$ ipython --no-banner

In [1]: import numpy as np

In [2]: from numpy import linalg as LA

In [3]: np.set_printoptions(precision=2, suppress=True, linewidth=200, sign=" ")

In [4]: def rnd(a):
   ...:     return np.round(a, 2) + 0
   ...: 

In [5]: M = np.load("test18.npy")

In [6]: M
Out[6]: 
array([[-0.59,  1.7 , -1.22,  4.56],
       [ 2.4 , -3.18,  1.41, -0.06],
       [-1.28, -0.85, -0.48,  0.58],
       [ 2.3 ,  2.2 ,  5.36, -3.43],
       [ 0.75, -1.69,  1.42, -2.59],
       [ 0.27, -0.39,  0.96, -2.15],
       [ 3.89,  0.67,  4.55,  4.66],
       [-7.06, -2.43,  2.94, -0.64],
       [-2.15,  1.46,  0.69, -0.74],
       [-0.03,  3.86, -1.68,  1.25],
       [ 1.26, -1.53,  2.84, -0.71],
       [-1.41,  2.52,  4.14,  5.4 ]])

In [7]: G = np.cov(M, rowvar=False)

In [8]: rnd(np.corrcoef(M.T))
Out[8]: 
array([[ 1.  ,  0.11,  0.21,  0.03],
       [ 0.11,  1.  , -0.09,  0.38],
       [ 0.21, -0.09,  1.  , -0.05],
       [ 0.03,  0.38, -0.05,  1.  ]])

In [9]: rnd(np.corrcoef(M[:, 0], M[:, 3])[0, 1])
Out[9]: np.float64(0.03)

In [10]: G.shape
Out[10]: (4, 4)

In [11]: np.argwhere(np.triu(np.abs(np.corrcoef(M.T)) > 0.8, 1))
Out[11]: array([], shape=(0, 2), dtype=int64)

In [12]: rnd(M.std(axis=0))
Out[12]: array([ 2.69,  2.11,  2.17,  2.81])

In [13]: E = np.loadtxt("x.csv", delimiter=",")

In [14]: E
Out[14]: 
array([[ 0.2,  0.8],
       [ 0.5,  0.5]])

In [15]: # rows sum to 1

In [16]: rnd(LA.matrix_power(E, 100))
Out[16]: 
array([[ 0.38,  0.62],
       [ 0.38,  0.62]])

In [17]: rnd(LA.matrix_power(E, 2))
Out[17]: 
array([[ 0.44,  0.56],
       [ 0.35,  0.65]])

In [18]: E @ np.ones(2)
Out[18]: array([ 1.,  1.])

In [19]: E.sum(axis=1)
Out[19]: array([ 1.,  1.])

In [20]: pr = np.eye(2)[1]

In [21]: for _ in range(4):
    ...:     pr = pr @ E
    ...:     print(pr.round(2))
    ...: 
[ 0.5  0.5]
[ 0.35  0.65]
[ 0.4  0.6]
[ 0.38  0.62]

In [22]: out = E / np.sqrt((E ** 2).mean(axis=1, keepdims=True))

In [23]: LA.matrix_rank(out) == LA.matrix_rank(E)
Out[23]: np.True_

In [24]: rnd(E - E.mean(axis=1, keepdims=True))
Out[24]: 
array([[-0.3,  0.3],
       [ 0. ,  0. ]])

In [25]: rnd(LA.norm(out, axis=1))
Out[25]: array([ 1.41,  1.41])

In [26]: out = LA.inv(E)

In [27]: rnd(LA.cond(E))
Out[27]: np.float64(3.66)

In [28]: rnd(LA.inv(out))
Out[28]: 
array([[ 0.2,  0.8],
       [ 0.5,  0.5]])

In [29]: np.allclose(out, E.T)
Out[29]: False

In [30]: rnd(LA.det(E) * out)
Out[30]: 
array([[ 0.5, -0.8],
       [-0.5,  0.2]])

In [31]: (np.abs(out) > 1e-9).astype(int)
Out[31]: 
array([[ 1,  1],
       [ 1,  1]])

In [32]: F = np.array([[3, 1, 3, 1, 3, 2, 0],
    ...:     [0, 0, 2, 2, 0, 1, 1],
    ...:     [1, 1, 2, 1, 0, 0, 3],
    ...:     [0, 2, 3, 2, 1, 2, 1],
    ...:     [3, 2, 1, 3, 2, 3, 1],
    ...:     [2, 3, 3, 3, 0, 2, 3],
    ...:     [2, 0, 3, 3, 1, 2, 3]])

In [33]: rng = np.random.default_rng(18)

In [34]: lab = rng.permutation(7)

In [35]: lab
Out[35]: array([ 2,  0,  5,  4,  1,  6,  3])

In [36]: out = F[lab][:, lab]

In [37]: np.allclose(out, F)
Out[37]: False

In [38]: rnd(LA.det(out)), rnd(LA.det(F[lab]))
Out[38]: (np.float64(136.0), np.float64(136.0))

In [39]: out
Out[39]: 
array([[ 2,  1,  0,  0,  1,  3,  1],
       [ 3,  3,  2,  3,  1,  0,  1],
       [ 3,  2,  2,  0,  3,  3,  3],
       [ 1,  3,  3,  2,  2,  1,  3],
       [ 2,  0,  1,  0,  0,  1,  2],
       [ 3,  2,  2,  1,  0,  3,  3],
       [ 3,  0,  2,  1,  2,  1,  2]])

In [40]: basis = 3 * np.array([[-0.7, 0.3, -0.7, -0.8, 0.0, 1.1],
    ...:     [0.4, -0.7, -0.7, -1.3, -0.3, 0.7]])

In [41]: lab = rng.integers(0, 2, 30)

In [42]: A = basis[lab] + rng.normal(size=(30, 6))

In [43]: rnd(A)
Out[43]: 
array([[-1.71,  0.92, -2.08, -3.17,  0.13,  3.49],
       [ 1.14, -2.11, -1.4 , -4.56, -0.2 ,  1.95],
       [ 1.26, -2.29, -1.2 , -3.14, -0.89,  1.66],
       [ 3.06, -1.56, -3.25, -3.9 , -1.01,  2.82],
       [ 0.97, -2.84, -0.76, -5.89, -2.31,  1.58],
       [ 0.69, -2.23, -2.11, -2.9 , -2.42,  5.08],
       [ 1.81, -2.87, -2.67, -4.38, -3.13,  2.5 ],
       [ 0.09, -2.64, -3.2 , -4.5 , -0.88,  0.81],
       [ 2.72, -3.38, -2.6 , -3.93, -0.28,  2.31],
       [ 1.23, -1.61, -1.74, -4.88, -0.33,  1.43],
       [-3.27,  0.78, -2.63, -2.18,  0.26,  2.67],
       [-1.82,  0.81, -3.76, -0.89, -0.04,  3.11],
       [-1.29, -0.54, -2.83, -1.51, -1.96,  2.4 ],
       [ 2.81, -1.55, -3.13, -3.9 , -0.2 ,  1.26],
       [-2.13,  1.2 , -2.1 , -0.91,  0.07,  3.11],
       [ 1.39, -2.52, -2.95, -4.17, -1.58,  3.91],
       [ 3.32, -2.5 , -4.92, -4.29, -0.25,  1.45],
       [ 1.87, -1.48, -2.74, -4.16, -1.9 ,  1.66],
       [ 0.08, -2.64, -0.63, -4.22,  0.19,  2.42],
       [-0.3 , -2.2 , -2.56, -5.13, -1.37,  3.32],
       [ 2.41, -2.52, -2.82, -3.95, -0.56,  3.41],
       [ 0.61, -3.05, -2.16, -5.89, -1.04,  2.51],
       [-0.71, -1.22, -2.73, -4.11, -1.19,  1.94],
       [-2.15,  0.29, -4.1 , -1.55, -0.14,  3.81],
       [-1.87,  2.1 , -2.14, -2.94,  2.69,  4.79],
       [ 2.06, -0.92, -0.71, -6.02, -1.45,  2.24],
       [ 1.81, -2.76, -1.96, -4.95, -1.2 ,  0.12],
       [-2.56,  2.48, -3.38, -1.79, -1.32,  2.22],
       [ 3.51, -3.  , -2.24, -4.35, -3.67,  1.88],
       [ 1.84, -3.45, -3.44, -4.8 , -0.47,  1.15]])

In [44]: Uu, s, VT = LA.svd(A, full_matrices=False)

In [45]: np.abs(Uu[:, 0]).round(6).argmax()
Out[45]: np.int64(21)

In [46]: rnd(np.abs(VT[0]))
Out[46]: array([ 0.17,  0.32,  0.43,  0.7 ,  0.18,  0.4 ])

In [47]: rnd(np.sqrt((s ** 2).sum())), rnd(LA.norm(A))
Out[47]: (np.float64(35.21), np.float64(35.21))

In [48]: rnd(Uu.T @ A @ VT.T)
Out[48]: 
array([[ 30.77,   0.  ,   0.  ,   0.  ,   0.  ,   0.  ],
       [  0.  ,  13.41,   0.  ,   0.  ,   0.  ,   0.  ],
       [  0.  ,   0.  ,   6.19,   0.  ,   0.  ,   0.  ],
       [  0.  ,   0.  ,   0.  ,   5.75,   0.  ,   0.  ],
       [  0.  ,   0.  ,   0.  ,   0.  ,   5.04,   0.  ],
       [  0.  ,   0.  ,   0.  ,   0.  ,   0.  ,   4.01]])

In [49]: Ac = A - A.mean(axis=0)

In [50]: V = LA.svd(Ac)[2][:1]

In [51]: out = Ac - Ac @ V.T @ V

In [52]: LA.norm(out, axis=1).round(6).argmax()
Out[52]: np.int64(24)

In [53]: rnd(np.cov(Ac @ V.T, rowvar=False))
Out[53]: np.float64(7.74)

In [54]: rnd(LA.norm(out) / LA.norm(Ac))
Out[54]: np.float64(0.6)

In [55]: rnd(out.std(axis=0))
Out[55]: array([ 0.71,  0.62,  0.95,  0.79,  1.  ,  0.95])

In [56]: rnd((Ac @ V.T).std(axis=0))
Out[56]: array([ 2.74])

In [57]: O, _ = LA.qr(np.array([[-0.3, -0.3, 0.5, 0.4, 1.5],
    ...:     [0.9, -0.2, -0.9, 0.1, -0.3],
    ...:     [0.2, -0.1, 0.3, 0.1, 0.6],
    ...:     [0.5, -1.5, 0.9, -0.4, 1.4],
    ...:     [0.0, 0.5, 2.2, -0.2, -0.1]]))

In [58]: W0 = O[:, :5]

In [59]: rnd(W0)
Out[59]: 
array([[-0.28,  0.36, -0.09, -0.84,  0.27],
       [ 0.83, -0.32,  0.17, -0.34,  0.28],
       [ 0.18, -0.03, -0.15, -0.34, -0.91],
       [ 0.46,  0.8 , -0.3 ,  0.24,  0.03],
       [ 0.  , -0.35, -0.92,  0.  ,  0.17]])

In [60]: # orthonormal columns

In [61]: O = W0.astype(float).copy()

In [62]: for j in range(5):
    ...:     O[:, j] -= O[:, :j] @ (O[:, :j].T @ O[:, j])
    ...:     O[:, j] /= LA.norm(O[:, j])
    ...: 

In [63]: rnd(O)
Out[63]: 
array([[-0.28,  0.36, -0.09, -0.84,  0.27],
       [ 0.83, -0.32,  0.17, -0.34,  0.28],
       [ 0.18, -0.03, -0.15, -0.34, -0.91],
       [ 0.46,  0.8 , -0.3 ,  0.24,  0.03],
       [ 0.  , -0.35, -0.92,  0.  ,  0.17]])

In [64]: feats = np.load("case12.npy")

In [65]: rnd(feats)
Out[65]: 
array([[-0.67, -0.26, -0.53, -0.28],
       [ 0.54, -0.03, -0.26, -0.26],
       [ 0.28, -0.44, -0.13, -0.64],
       [-0.33,  0.18,  0.67, -0.57],
       [ 0.03, -0.82,  0.42,  0.27],
       [ 0.26,  0.17,  0.14, -0.23]])

In [66]: ang = np.radians(120)

In [67]: r_ = np.eye(4)

In [68]: r_[0, 0] = r_[2, 2] = np.cos(ang)

In [69]: r_[0, 2], r_[2, 0] = -np.sin(ang), np.sin(ang)

In [70]: rnd(r_)
Out[70]: 
array([[-0.5 ,  0.  , -0.87,  0.  ],
       [ 0.  ,  1.  ,  0.  ,  0.  ],
       [ 0.87,  0.  , -0.5 ,  0.  ],
       [ 0.  ,  0.  ,  0.  ,  1.  ]])

In [71]: out = feats @ r_.T

In [72]: np.allclose(feats @ feats.T, out @ out.T)
Out[72]: True

In [73]: np.allclose(LA.norm(feats, axis=1), LA.norm(out, axis=1))
Out[73]: True

In [74]: rnd(out)
Out[74]: 
array([[ 0.79, -0.26, -0.32, -0.28],
       [-0.05, -0.03,  0.6 , -0.26],
       [-0.03, -0.44,  0.31, -0.64],
       [-0.41,  0.18, -0.62, -0.57],
       [-0.38, -0.82, -0.19,  0.27],
       [-0.25,  0.17,  0.15, -0.23]])

In [75]: rnd(LA.det(r_)), rnd(np.trace(r_))
Out[75]: (np.float64(1.0), np.float64(1.0))

In [76]: out = np.c_[feats[:, :3] @ np.array([[2, 1, 0], [2, 0, 1], [-1, 0, 0]]), np.array([2, 2, -2, 2, 0, 1])]

In [77]: rnd(out)
Out[77]: 
array([[-1.34, -0.67, -0.26,  2.  ],
       [ 1.29,  0.54, -0.03,  2.  ],
       [-0.19,  0.28, -0.44, -2.  ],
       [-0.98, -0.33,  0.18,  2.  ],
       [-2.01,  0.03, -0.82,  0.  ],
       [ 0.71,  0.26,  0.17,  1.  ]])

In [78]: LA.matrix_rank(out)
Out[78]: np.int64(4)

In [79]: rnd(LA.norm(feats, axis=0))
Out[79]: array([ 1.,  1.,  1.,  1.])

In [80]: rnd(LA.svd(feats, compute_uv=False))
Out[80]: array([ 1.,  1.,  1.,  1.])

In [81]: rnd(feats @ feats.T)
Out[81]: 
array([[ 0.87, -0.15,  0.17, -0.02, -0.1 , -0.23],
       [-0.15,  0.43,  0.37, -0.21, -0.14,  0.16],
       [ 0.17,  0.37,  0.7 ,  0.1 ,  0.14,  0.13],
       [-0.02, -0.21,  0.1 ,  0.91, -0.03,  0.17],
       [-0.1 , -0.14,  0.14, -0.03,  0.92, -0.13],
       [-0.23,  0.16,  0.13,  0.17, -0.13,  0.17]])

In [82]: P = feats @ LA.solve(feats.T @ feats, feats.T)

In [83]: rnd(LA.eigvalsh(P))
Out[83]: array([ 0.,  0.,  1.,  1.,  1.,  1.])

In [84]: rnd(np.diag(P))
Out[84]: array([ 0.87,  0.43,  0.7 ,  0.91,  0.92,  0.17])

In [85]: rnd((np.eye(6) - P) @ feats)
Out[85]: 
array([[ 0.,  0.,  0.,  0.],
       [ 0.,  0.,  0.,  0.],
       [ 0.,  0.,  0.,  0.],
       [ 0.,  0.,  0.,  0.],
       [ 0.,  0.,  0.,  0.],
       [ 0.,  0.,  0.,  0.]])

In [86]: LA.matrix_rank(np.eye(6) - P)
Out[86]: np.int64(2)

In [87]: rnd(P)
Out[87]: 
array([[ 0.87, -0.15,  0.17, -0.02, -0.1 , -0.23],
       [-0.15,  0.43,  0.37, -0.21, -0.14,  0.16],
       [ 0.17,  0.37,  0.7 ,  0.1 ,  0.14,  0.13],
       [-0.02, -0.21,  0.1 ,  0.91, -0.03,  0.17],
       [-0.1 , -0.14,  0.14, -0.03,  0.92, -0.13],
       [-0.23,  0.16,  0.13,  0.17, -0.13,  0.17]])

In [88]: np.trace(P)
Out[88]: np.float64(4.0)

In [89]: np.allclose(P @ P, P)
Out[89]: True

In [90]: lab = rng.permutation(6)

In [91]: lab
Out[91]: array([ 2,  3,  1,  4,  0,  5])

In [92]: out = P[lab][:, lab]

In [93]: rnd(np.trace(out))
Out[93]: np.float64(4.0)

In [94]: rnd(LA.det(out)), rnd(LA.det(P[lab]))
Out[94]: (np.float64(0.0), np.float64(0.0))

In [95]: J = np.load("run13.npy")

In [96]: J
Out[96]: 
array([[-19.63,   3.62,  16.22,   1.93,   0.12,  -8.1 ],
       [ 24.33, -13.27,  -1.31, -24.37, -12.69,  10.93],
       [-20.13, -12.76,   9.37,  15.37,  15.84,  25.41],
       [ 26.36,  -7.95,   2.81,  21.86,  -1.62, -23.79],
       [ 12.81,   6.11,  34.42, -21.29,  -1.  ,   3.11],
       [  7.56,   7.58, -18.04,  -7.68,   3.45,  24.66],
       [-15.74,  10.75, -11.73, -39.99,   5.75,  -8.05],
       [-12.61,   0.06,  -7.01, -35.34,   8.01,  -5.84],
       [-11.85,  13.95, -21.56,  16.56, -44.38,   0.57],
       [  1.62,  17.55, -13.94,  23.79,  14.93,  12.9 ],
       [  6.59,  -3.4 , -16.55,  -7.29,  26.83,   2.68],
       [ -3.84,  -4.32,   2.27,  16.75, -31.19,  32.78],
       [  0.42,   2.97,  17.17, -12.76,  16.75,  -2.27],
       [  1.22,  11.39,   2.44, -12.81,  10.19, -13.38],
       [ 17.77,  11.05,  -7.17, -22.07,  -9.22, -13.95],
       [  3.52,  -0.68,   6.43, -11.51,   4.68, -14.88],
       [-15.31, -17.44,   8.62, -17.01, -13.56, -15.43],
       [ -7.68,  -5.41,  17.49, -52.54,  20.51,  33.31],
       [ -8.87,   1.98, -25.01, -13.7 ,   0.52,  -0.12],
       [-12.44,  11.94, -24.64, -22.29,  25.69,   7.8 ],
       [-12.39,   0.26,  22.86, -28.51, -20.93,   4.24],
       [ -4.91,  12.36,  21.84, -16.81,  13.16,  -9.48],
       [ -4.87,  10.88,  -7.81, -10.97,   2.58,  21.61],
       [-25.48,  15.15, -15.17, -22.93, -12.76, -16.25],
       [ 35.96,  -1.5 ,   9.15,  62.22, -13.9 ,  11.08],
       [-13.68,   6.29,  -3.13,  22.23,  -4.72,  24.3 ],
       [  2.6 ,  12.68,  64.51,  -0.7 ,  -7.56,  11.2 ],
       [-29.02, -16.01,  -2.31,   2.28, -18.24, -12.07],
       [ 17.56,  21.21,  -0.81, -17.34,  12.45,  14.87],
       [  0.82,  20.65,   3.61,  -4.94,  -7.32,   5.02],
       [  1.73,  -3.26, -40.49,   6.23, -15.75,  -6.61]])

In [97]: d = LA.norm(J[:, None] - J[None], axis=-1)

In [98]: rnd(d[:5, :5])
Out[98]: 
array([[  0.  ,  61.18,  43.2 ,  55.45,  45.34],
       [ 61.18,   0.  ,  68.51,  59.28,  44.63],
       [ 43.2 ,  68.51,   0.  ,  70.68,  64.76],
       [ 55.45,  59.28,  70.68,   0.  ,  62.98],
       [ 45.34,  44.63,  64.76,  62.98,   0.  ]])

In [99]: np.unravel_index(d.round(6).argmax(), d.shape)
Out[99]: (np.int64(17), np.int64(24))

In [100]: (d + 1e9 * np.eye(31)).round(6).argmin(axis=1)
Out[100]: array([ 21,  14,  25,  15,  12,  22,   7,   6,  30,  25,  19,  25,  21,  15,  13,  13,  27,   7,  22,  18,  16,  12,   5,   6,   3,   9,   4,  16,  22,  22,  18])

In [101]: LA.matrix_rank(d ** 2)
Out[101]: np.int64(8)

In [102]: d.shape
Out[102]: (31, 31)
